In [1]: import numpy as np

In [2]: import numpy.linalg as la

In [3]: np.set_printoptions(precision=2, suppress=True, linewidth=100)

In [4]: K = np.load("m.npy")

In [5]: K
Out[5]: 
array([[-2.,  2., -2.,  2., -1.,  1., -1.,  1.,  0.],
       [ 0., -1., -2.,  1., -2.,  1.,  2.,  1.,  0.],
       [ 0.,  2.,  2.,  0., -2.,  0.,  2., -2.,  0.],
       [ 0., -1., -2., -1., -1., -1., -1.,  1.,  0.],
       [-2.,  0., -1.,  1.,  0.,  1., -1.,  0.,  0.],
       [-1.,  0.,  1., -1., -2., -1.,  2., -1.,  0.],
       [-1., -1.,  1.,  2.,  2.,  2., -1.,  2.,  0.],
       [ 0., -1., -2.,  1., -1.,  1.,  2.,  0.,  0.],
       [ 0.,  0.,  0.,  0.,  0.,  0.,  0.,  0., -1.]])

In [6]: # splits into 2 blocks

In [7]: U, sigma, VT = la.svd(K)

In [8]: sigma
Out[8]: array([6.68, 5.78, 4.49, 3.7 , 2.11, 1.47, 1.  , 0.63, 0.06])

In [9]: A2 = U[:, :8] @ np.diag(sigma[:8]) @ VT[:8]

In [10]: np.round(la.norm(K - A2, 2), 2), np.round(sigma[8], 2)
Out[10]: (np.float64(0.06), np.float64(0.06))

In [11]: round(float(la.norm(K - A2) / la.norm(K)), 2)
Out[11]: 0.01

In [12]: la.matrix_rank(A2)
Out[12]: np.int64(8)

In [13]: u = np.array([0, 0, 0])

In [14]: np.cross(K[5, :3], K[4, :3])
Out[14]: array([-0., -3.,  0.])

In [15]: np.polyval(u, K[5])
Out[15]: array([0., 0., 0., 0., 0., 0., 0., 0., 0.])

In [16]: vec = np.array([0, -6, 6, 8, -9, 4, 0, -6, -2])

In [17]: K @ np.eye(9)[7]
Out[17]: array([ 1.,  1., -2.,  1.,  0., -1.,  2.,  0.,  0.])

In [18]: la.norm(K @ vec) <= la.norm(K, 2) * la.norm(vec) + 1e-9
Out[18]: np.True_

In [19]: K * vec
Out[19]: 
array([[ -0., -12., -12.,  16.,   9.,   4.,  -0.,  -6.,  -0.],
       [  0.,   6., -12.,   8.,  18.,   4.,   0.,  -6.,  -0.],
       [  0., -12.,  12.,   0.,  18.,   0.,   0.,  12.,  -0.],
       [  0.,   6., -12.,  -8.,   9.,  -4.,  -0.,  -6.,  -0.],
       [ -0.,  -0.,  -6.,   8.,  -0.,   4.,  -0.,  -0.,  -0.],
       [ -0.,  -0.,   6.,  -8.,  18.,  -4.,   0.,   6.,  -0.],
       [ -0.,   6.,   6.,  16., -18.,   8.,  -0., -12.,  -0.],
       [  0.,   6., -12.,   8.,   9.,   4.,   0.,  -0.,  -0.],
       [  0.,  -0.,   0.,   0.,  -0.,   0.,   0.,  -0.,   2.]])

In [20]: np.sign((K @ vec).round(6))
Out[20]: array([-1.,  1.,  1., -1.,  1.,  1.,  1.,  1.,  1.])

In [21]: (K * vec).sum(axis=1)
Out[21]: array([ -1.,  18.,  30., -15.,   6.,  18.,   6.,  15.,   2.])
